>>> import numpy as np
>>> from numpy import linalg as LA
>>> np.set_printoptions(precision=3, suppress=True, linewidth=160, sign=" ")
>>> F = np.load("test2.npy")
>>> F
array([[ 3.,  1.,  1.,  1.,  1.,  1.,  1.,  1.,  1.,  1.,  1.,  1.],
       [ 1.,  3.,  1.,  1.,  1.,  1.,  1.,  1.,  1.,  1.,  1.,  1.],
       [ 1.,  1.,  3.,  1.,  1.,  1.,  1.,  1.,  1.,  1.,  1.,  1.],
       [ 1.,  1.,  1.,  3.,  1.,  1.,  1.,  1.,  1.,  1.,  1.,  1.],
       [ 1.,  1.,  1.,  1.,  3.,  1.,  1.,  1.,  1.,  1.,  1.,  1.],
       [ 1.,  1.,  1.,  1.,  1.,  3.,  1.,  1.,  1.,  1.,  1.,  1.],
       [ 1.,  1.,  1.,  1.,  1.,  1.,  3.,  1.,  1.,  1.,  1.,  1.],
       [ 1.,  1.,  1.,  1.,  1.,  1.,  1.,  3.,  1.,  1.,  1.,  1.],
       [ 1.,  1.,  1.,  1.,  1.,  1.,  1.,  1.,  3.,  1.,  1.,  1.],
       [ 1.,  1.,  1.,  1.,  1.,  1.,  1.,  1.,  1.,  3.,  1.,  1.],
       [ 1.,  1.,  1.,  1.,  1.,  1.,  1.,  1.,  1.,  1.,  3.,  1.],
       [ 1.,  1.,  1.,  1.,  1.,  1.,  1.,  1.,  1.,  1.,  1.,  3.]])
>>> # symmetric, so the eigenvalues are real
>>> left, sig = LA.svd(F)
Traceback (most recent call last):
  File "<python-input-6>", line 1, in <module>
    left, sig = LA.svd(F)
    ^^^^^^^^^
ValueError: too many values to unpack (expected 2)
>>> left, sig, Vh = LA.svd(F, full_matrices=False)
>>> np.round(left.T @ left, 3) + 0
array([[ 1.,  0.,  0.,  0.,  0.,  0.,  0.,  0.,  0.,  0.,  0.,  0.],
       [ 0.,  1.,  0.,  0.,  0.,  0.,  0.,  0.,  0.,  0.,  0.,  0.],
       [ 0.,  0.,  1.,  0.,  0.,  0.,  0.,  0.,  0.,  0.,  0.,  0.],
       [ 0.,  0.,  0.,  1.,  0.,  0.,  0.,  0.,  0.,  0.,  0.,  0.],
       [ 0.,  0.,  0.,  0.,  1.,  0.,  0.,  0.,  0.,  0.,  0.,  0.],
       [ 0.,  0.,  0.,  0.,  0.,  1.,  0.,  0.,  0.,  0.,  0.,  0.],
       [ 0.,  0.,  0.,  0.,  0.,  0.,  1.,  0.,  0.,  0.,  0.,  0.],
       [ 0.,  0.,  0.,  0.,  0.,  0.,  0.,  1.,  0.,  0.,  0.,  0.],
       [ 0.,  0.,  0.,  0.,  0.,  0.,  0.,  0.,  1.,  0.,  0.,  0.],
       [ 0.,  0.,  0.,  0.,  0.,  0.,  0.,  0.,  0.,  1.,  0.,  0.],
       [ 0.,  0.,  0.,  0.,  0.,  0.,  0.,  0.,  0.,  0.,  1.,  0.],
       [ 0.,  0.,  0.,  0.,  0.,  0.,  0.,  0.,  0.,  0.,  0.,  1.]])
>>> left.shape, sig.shape, Vh.shape
((12, 12), (12,), (12, 12))
>>> np.round(Vh @ Vh.T, 3) + 0
array([[ 1.,  0.,  0.,  0.,  0.,  0.,  0.,  0.,  0.,  0.,  0.,  0.],
       [ 0.,  1.,  0.,  0.,  0.,  0.,  0.,  0.,  0.,  0.,  0.,  0.],
       [ 0.,  0.,  1.,  0.,  0.,  0.,  0.,  0.,  0.,  0.,  0.,  0.],
       [ 0.,  0.,  0.,  1.,  0.,  0.,  0.,  0.,  0.,  0.,  0.,  0.],
       [ 0.,  0.,  0.,  0.,  1.,  0.,  0.,  0.,  0.,  0.,  0.,  0.],
       [ 0.,  0.,  0.,  0.,  0.,  1.,  0.,  0.,  0.,  0.,  0.,  0.],
       [ 0.,  0.,  0.,  0.,  0.,  0.,  1.,  0.,  0.,  0.,  0.,  0.],
       [ 0.,  0.,  0.,  0.,  0.,  0.,  0.,  1.,  0.,  0.,  0.,  0.],
       [ 0.,  0.,  0.,  0.,  0.,  0.,  0.,  0.,  1.,  0.,  0.,  0.],
       [ 0.,  0.,  0.,  0.,  0.,  0.,  0.,  0.,  0.,  1.,  0.,  0.],
       [ 0.,  0.,  0.,  0.,  0.,  0.,  0.,  0.,  0.,  0.,  1.,  0.],
       [ 0.,  0.,  0.,  0.,  0.,  0.,  0.,  0.,  0.,  0.,  0.,  1.]])
>>> np.round(left.T @ F @ Vh.T, 3) + 0
array([[ 14.,   0.,   0.,   0.,   0.,   0.,   0.,   0.,   0.,   0.,   0.,   0.],
       [  0.,   2.,   0.,   0.,   0.,   0.,   0.,   0.,   0.,   0.,   0.,   0.],
       [  0.,   0.,   2.,   0.,   0.,   0.,   0.,   0.,   0.,   0.,   0.,   0.],
       [  0.,   0.,   0.,   2.,   0.,   0.,   0.,   0.,   0.,   0.,   0.,   0.],
       [  0.,   0.,   0.,   0.,   2.,   0.,   0.,   0.,   0.,   0.,   0.,   0.],
       [  0.,   0.,   0.,   0.,   0.,   2.,   0.,   0.,   0.,   0.,   0.,   0.],
       [  0.,   0.,   0.,   0.,   0.,   0.,   2.,   0.,   0.,   0.,   0.,   0.],
       [  0.,   0.,   0.,   0.,   0.,   0.,   0.,   2.,   0.,   0.,   0.,   0.],
       [  0.,   0.,   0.,   0.,   0.,   0.,   0.,   0.,   2.,   0.,   0.,   0.],
       [  0.,   0.,   0.,   0.,   0.,   0.,   0.,   0.,   0.,   2.,   0.,   0.],
       [  0.,   0.,   0.,   0.,   0.,   0.,   0.,   0.,   0.,   0.,   2.,   0.],
       [  0.,   0.,   0.,   0.,   0.,   0.,   0.,   0.,   0.,   0.,   0.,   2.]])
>>> sig / sig[0]
array([ 1.   ,  0.143,  0.143,  0.143,  0.143,  0.143,  0.143,  0.143,  0.143,  0.143,  0.143,  0.143])
>>> np.allclose(left * sig @ Vh, F)
True
>>> sig
array([ 14.,   2.,   2.,   2.,   2.,   2.,   2.,   2.,   2.,   2.,   2.,   2.])
